In [1]: import numpy as np

In [2]: np.set_printoptions(precision=2, suppress=True, linewidth=200)

In [3]: rng = np.random.default_rng(341)

In [4]: t = rng.uniform(0, 2 * np.pi, 35)

In [5]: q, _ = np.linalg.qr(np.array([[-1.4, 0.6], [-0.1, 0.5], [-0.4, -1.5], [-0.3, 0.2]]))

In [6]: feats = 3 * np.c_[np.cos(t), np.sin(t)] @ q.T

In [7]: feats
Out[7]: 
array([[ 2.6 ,  0.71, -1.16,  0.64],
       [ 2.79,  0.17,  0.9 ,  0.59],
       [ 2.67,  0.06,  1.25,  0.55],
       [-2.14,  0.24, -2.05, -0.4 ],
       [-2.84, -0.55,  0.47, -0.66],
       [ 0.16, -0.77,  2.89, -0.09],
       [ 1.27,  0.88, -2.54,  0.4 ],
       [-2.18,  0.22, -2.01, -0.41],
       [-1.83, -0.86,  2.16, -0.51],
       [-2.39,  0.12, -1.75, -0.47],
       [-2.58, -0.71,  1.2 , -0.64],
       [ 2.72,  0.64, -0.86,  0.65],
       [ 1.58, -0.45,  2.5 ,  0.25],
       [-1.36,  0.51, -2.62, -0.2 ],
       [ 2.71,  0.65, -0.89,  0.65],
       [ 1.23,  0.88, -2.56,  0.39],
       [ 2.88,  0.49, -0.22,  0.66],
       [-1.56,  0.45, -2.51, -0.25],
       [ 2.86,  0.27,  0.58,  0.62],
       [ 2.72,  0.1 ,  1.13,  0.57],
       [ 0.69,  0.86, -2.77,  0.28],
       [ 2.79,  0.59, -0.65,  0.66],
       [-2.11, -0.83,  1.88, -0.56],
       [-1.6 ,  0.44, -2.49, -0.25],
       [ 2.84,  0.23,  0.7 ,  0.61],
       [-2.3 ,  0.17, -1.87, -0.44],
       [ 2.71,  0.09,  1.16,  0.56],
       [-2.83, -0.22, -0.74, -0.61],
       [-2.7 , -0.08, -1.18, -0.56],
       [-1.22, -0.88,  2.57, -0.39],
       [-2.86, -0.27, -0.58, -0.62],
       [-2.8 , -0.18, -0.88, -0.6 ],
       [ 2.1 , -0.26,  2.1 ,  0.38],
       [ 2.21, -0.21,  1.97,  0.42],
       [-2.64, -0.04, -1.31, -0.54]])

In [8]: cen = feats - feats.mean(axis=0)

In [9]: vecs = np.linalg.svd(cen)[2][:2]

In [10]: B = cen - cen @ vecs.T @ vecs

In [11]: np.linalg.norm(B, axis=1).round(6).argmax()
Out[11]: np.int64(0)

In [12]: np.round(np.cov(cen @ vecs.T, rowvar=False), 2) + 0
Out[12]: 
array([[6.2, 0. ],
       [0. , 3. ]])

In [13]: np.round(B.std(axis=0), 2) + 0
Out[13]: array([0., 0., 0., 0.])

In [14]: round(float(np.linalg.norm(B) / np.linalg.norm(cen)), 2)
Out[14]: 0.0

In [15]: left, sv, Vh = np.linalg.svd(feats)

In [16]: vecs = Vh[:(sv > 1e-8).sum()]

In [17]: x0 = feats[31] + 3 * feats[25] + rng.integers(2) * np.eye(4)[3]

In [18]: print(x0)
[-9.69  0.33 -6.5  -1.92]

In [19]: np.diag(vecs.T @ vecs)
Out[19]: array([0.93, 0.09, 0.93, 0.05])

In [20]: np.round(np.linalg.norm(x0 - vecs.T @ vecs @ x0), 2)
Out[20]: np.float64(0.0)

In [21]: B = feats / np.linalg.norm(feats, axis=1, keepdims=True)

In [22]: C2 = B @ B.T

In [23]: np.linalg.norm(B, axis=1)
Out[23]: array([1., 1., 1., 1., 1., 1., 1., 1., 1., 1., 1., 1., 1., 1., 1., 1., 1., 1., 1., 1., 1., 1., 1., 1., 1., 1., 1., 1., 1., 1., 1., 1., 1., 1., 1.])

In [24]: np.round(np.degrees(np.arccos(np.clip(C2[14, 6], -1, 1))), 2)
Out[24]: np.float64(43.47)

In [25]: J = np.maximum(np.array([[1, 2, 3, 2],
    ...:     [1, 2, 1, 0],
    ...:     [2, 1, 1, 1],
    ...:     [2, 2, 0, 4],
    ...:     [5, 4, 0, 0],
    ...:     [5, 0, 3, 5],
    ...:     [3, 2, 0, 2],
    ...:     [2, 3, 3, 4],
    ...:     [5, 0, 0, 0],
    ...:     [2, 5, 1, 0]]) @ np.array([[-3, 0, -2, 2, 2, 3, -2, -3],
    ...:     [-3, 3, 2, 2, -1, 1, -3, 0],
    ...:     [1, -1, -3, 2, 2, -2, -1, 2],
    ...:     [-2, 1, -2, 2, 0, 3, -1, 3]]) + np.array([2, -1, 9, -5, -2, -5, 0, 8]), 0)

In [26]: J
Out[26]: 
array([[ 0,  4,  0, 11,  4,  0,  0, 17],
       [ 0,  4,  8,  3,  0,  0,  0,  7],
       [ 0,  2,  2,  5,  3,  3,  0,  7],
       [ 0,  9,  1, 11,  0, 15,  0, 14],
       [ 0, 11,  7, 13,  4, 14,  0,  0],
       [ 0,  1,  0, 21, 14, 19,  0, 14],
       [ 0,  7,  3,  9,  2, 12,  0,  5],
       [ 0,  9,  0, 19,  5, 10,  0, 20],
       [ 0,  0,  0,  5,  8, 10,  0,  0],
       [ 0, 13, 12, 11,  0,  4,  0,  4]])

In [27]: left, sv, Vh = np.linalg.svd(J)

In [28]: vecs = Vh[:(sv > 1e-8).sum()]

In [29]: x0 = J[1] + -2 * J[8] + rng.integers(2) * np.eye(8)[5]

In [30]: x0
Out[30]: array([  0.,   4.,   8.,  -7., -16., -19.,   0.,   7.])

In [31]: round(np.linalg.norm(x0 - vecs.T @ vecs @ x0), 2)
Out[31]: np.float64(0.0)

In [32]: np.round(vecs.T @ vecs, 2) + 0
Out[32]: 
array([[0., 0., 0., 0., 0., 0., 0., 0.],
       [0., 1., 0., 0., 0., 0., 0., 0.],
       [0., 0., 1., 0., 0., 0., 0., 0.],
       [0., 0., 0., 1., 0., 0., 0., 0.],
       [0., 0., 0., 0., 1., 0., 0., 0.],
       [0., 0., 0., 0., 0., 1., 0., 0.],
       [0., 0., 0., 0., 0., 0., 0., 0.],
       [0., 0., 0., 0., 0., 0., 0., 1.]])

In [33]: np.allclose(vecs.T @ vecs @ x0, x0)
Out[33]: True

In [34]: left, sv, Vh = np.linalg.svd(J)

In [35]: np.argmax(sv[:-1] / (sv[1:] + 1e-6)) + 1
Out[35]: np.int64(6)

In [36]: sv
Out[36]: array([62.89, 21.45, 20.51, 10.39,  5.92,  2.38,  0.  ,  0.  ])

In [37]: B = left[:, :6] @ np.diag(sv[:6]) @ Vh[:6]

In [38]: print(round(np.linalg.norm(J - B) / np.linalg.norm(J), 2))
0.0

In [39]: print(round(np.abs(J - B).max(), 2))
0.0

In [40]: print(np.linalg.matrix_rank(J, rtol=0.05))
5

In [41]: B.round(2) + 0
Out[41]: 
array([[ 0.,  4.,  0., 11.,  4.,  0.,  0., 17.],
       [ 0.,  4.,  8.,  3.,  0.,  0.,  0.,  7.],
       [ 0.,  2.,  2.,  5.,  3.,  3.,  0.,  7.],
       [ 0.,  9.,  1., 11.,  0., 15.,  0., 14.],
       [ 0., 11.,  7., 13.,  4., 14.,  0.,  0.],
       [ 0.,  1.,  0., 21., 14., 19.,  0., 14.],
       [ 0.,  7.,  3.,  9.,  2., 12.,  0.,  5.],
       [ 0.,  9.,  0., 19.,  5., 10.,  0., 20.],
       [ 0.,  0.,  0.,  5.,  8., 10.,  0.,  0.],
       [ 0., 13., 12., 11.,  0.,  4.,  0.,  4.]])

In [42]: A = np.load("m.npy")

In [43]: A
Out[43]: 
array([[ 2.  ,  0.19,  1.  ],
       [ 2.  ,  1.28,  1.  ],
       [ 2.  ,  3.13,  1.  ],
       [ 2.  , -0.37,  1.  ],
       [ 2.  ,  0.1 ,  1.  ],
       [ 2.  ,  1.4 ,  1.  ],
       [ 2.  ,  1.14,  1.  ],
       [ 2.  ,  1.98,  1.  ],
       [ 2.  ,  0.21,  1.  ],
       [ 2.  ,  0.1 ,  1.  ],
       [ 2.  ,  1.6 ,  1.  ],
       [ 2.  ,  0.75,  1.  ],
       [ 2.  ,  1.  ,  1.  ],
       [ 2.  ,  1.41,  1.  ],
       [ 2.  ,  2.37,  1.  ],
       [ 2.  ,  1.48,  1.  ],
       [ 2.  , -1.27,  1.  ],
       [ 2.  ,  1.05,  1.  ],
       [ 2.  ,  0.72,  1.  ],
       [ 2.  ,  1.11,  1.  ],
       [ 2.  , -1.35,  1.  ],
       [ 2.  , -0.18,  1.  ],
       [ 2.  ,  1.86,  1.  ],
       [ 2.  ,  1.07,  1.  ],
       [ 2.  ,  2.61,  1.  ],
       [ 2.  ,  2.11,  1.  ],
       [ 2.  ,  1.49,  1.  ],
       [ 2.  ,  1.15,  1.  ],
       [ 2.  ,  1.26,  1.  ],
       [ 2.  , -0.9 ,  1.  ],
       [ 2.  ,  1.86,  1.  ],
       [ 2.  ,  1.49,  1.  ],
       [ 2.  ,  1.38,  1.  ],
       [ 2.  ,  1.34,  1.  ],
       [ 2.  , -0.28,  1.  ],
       [ 2.  ,  1.14,  1.  ]])

In [44]: W = np.array([[2, -2, 0, 2], [-2, -3, -2, -1], [-3, 3, -3, 3]])

In [45]: b = np.array([-2, -1, 0, -1])

In [46]: H = np.maximum(A @ W + b, 0)

In [47]: print((H > 0).astype(int))
[[0 0 0 1]
 [0 0 0 1]
 [0 0 0 1]
 [0 0 0 1]
 [0 0 0 1]
 [0 0 0 1]
 [0 0 0 1]
 [0 0 0 1]
 [0 0 0 1]
 [0 0 0 1]
 [0 0 0 1]
 [0 0 0 1]
 [0 0 0 1]
 [0 0 0 1]
 [0 0 0 1]
 [0 0 0 1]
 [1 1 0 1]
 [0 0 0 1]
 [0 0 0 1]
 [0 0 0 1]
 [1 1 0 1]
 [0 0 0 1]
 [0 0 0 1]
 [0 0 0 1]
 [0 0 0 1]
 [0 0 0 1]
 [0 0 0 1]
 [0 0 0 1]
 [0 0 0 1]
 [1 1 0 1]
 [0 0 0 1]
 [0 0 0 1]
 [0 0 0 1]
 [0 0 0 1]
 [0 0 0 1]
 [0 0 0 1]]

In [48]: print(np.linalg.matrix_rank(H))
3

In [49]: cent = np.array([[2, 0], [2, 0], [2, 1], [1, 0]])

In [50]: W @ cent
Out[50]: 
array([[  2,   0],
       [-15,  -2],
       [ -3,  -3]])

In [51]: K = np.array([[1, 1, 2, 1, 2, 2, 0],
    ...:     [0, 1, 1, 2, 1, 2, 2],
    ...:     [2, 0, 1, 1, 2, 1, 2],
    ...:     [2, 2, 0, 1, 1, 2, 1],
    ...:     [1, 2, 2, 0, 1, 1, 2],
    ...:     [2, 1, 2, 2, 0, 1, 1],
    ...:     [1, 2, 1, 2, 2, 0, 1]])

In [52]: K
Out[52]: 
array([[1, 1, 2, 1, 2, 2, 0],
       [0, 1, 1, 2, 1, 2, 2],
       [2, 0, 1, 1, 2, 1, 2],
       [2, 2, 0, 1, 1, 2, 1],
       [1, 2, 2, 0, 1, 1, 2],
       [2, 1, 2, 2, 0, 1, 1],
       [1, 2, 1, 2, 2, 0, 1]])

In [53]: np.trace(K)
Out[53]: np.int64(7)

In [54]: np.linalg.determinant(K)
Traceback (most recent call last):
  Cell In[54], line 1
    np.linalg.determinant(K)
AttributeError: module 'numpy.linalg' has no attribute 'determinant'


In [55]: round(np.abs(np.linalg.eigvals(K)).max(), 2)
Out[55]: np.float64(9.0)

In [56]: (K + K.T) / 2
Out[56]: 
array([[1. , 0.5, 2. , 1.5, 1.5, 2. , 0.5],
       [0.5, 1. , 0.5, 2. , 1.5, 1.5, 2. ],
       [2. , 0.5, 1. , 0.5, 2. , 1.5, 1.5],
       [1.5, 2. , 0.5, 1. , 0.5, 2. , 1.5],
       [1.5, 1.5, 2. , 0.5, 1. , 0.5, 2. ],
       [2. , 1.5, 1.5, 2. , 0.5, 1. , 0.5],
       [0.5, 2. , 1.5, 1.5, 2. , 0.5, 1. ]])

In [57]: K @ K
Out[57]: 
array([[13, 10, 13, 10, 10, 12, 13],
       [13, 13, 10, 13, 10, 10, 12],
       [12, 13, 13, 10, 13, 10, 10],
       [10, 12, 13, 13, 10, 13, 10],
       [10, 10, 12, 13, 13, 10, 13],
       [13, 10, 10, 12, 13, 13, 10],
       [10, 13, 10, 10, 12, 13, 13]])

In [58]: np.allclose(K, K.T)
Out[58]: False

In [59]: B = K[0, 0] * K[1:] - np.outer(K[1:, 0], K[0])

In [60]: B
Out[60]: 
array([[ 0,  1,  1,  2,  1,  2,  2],
       [ 0, -2, -3, -1, -2, -3,  2],
       [ 0,  0, -4, -1, -3, -2,  1],
       [ 0,  1,  0, -1, -1, -1,  2],
       [ 0, -1, -2,  0, -4, -3,  1],
       [ 0,  1, -1,  1,  0, -2,  1]])

In [61]: K[:, 0] / K[0, 0]
Out[61]: array([1., 0., 2., 2., 1., 2., 1.])

In [62]: np.linalg.matrix_rank(B), np.linalg.matrix_rank(K)
Out[62]: (np.int64(6), np.int64(7))
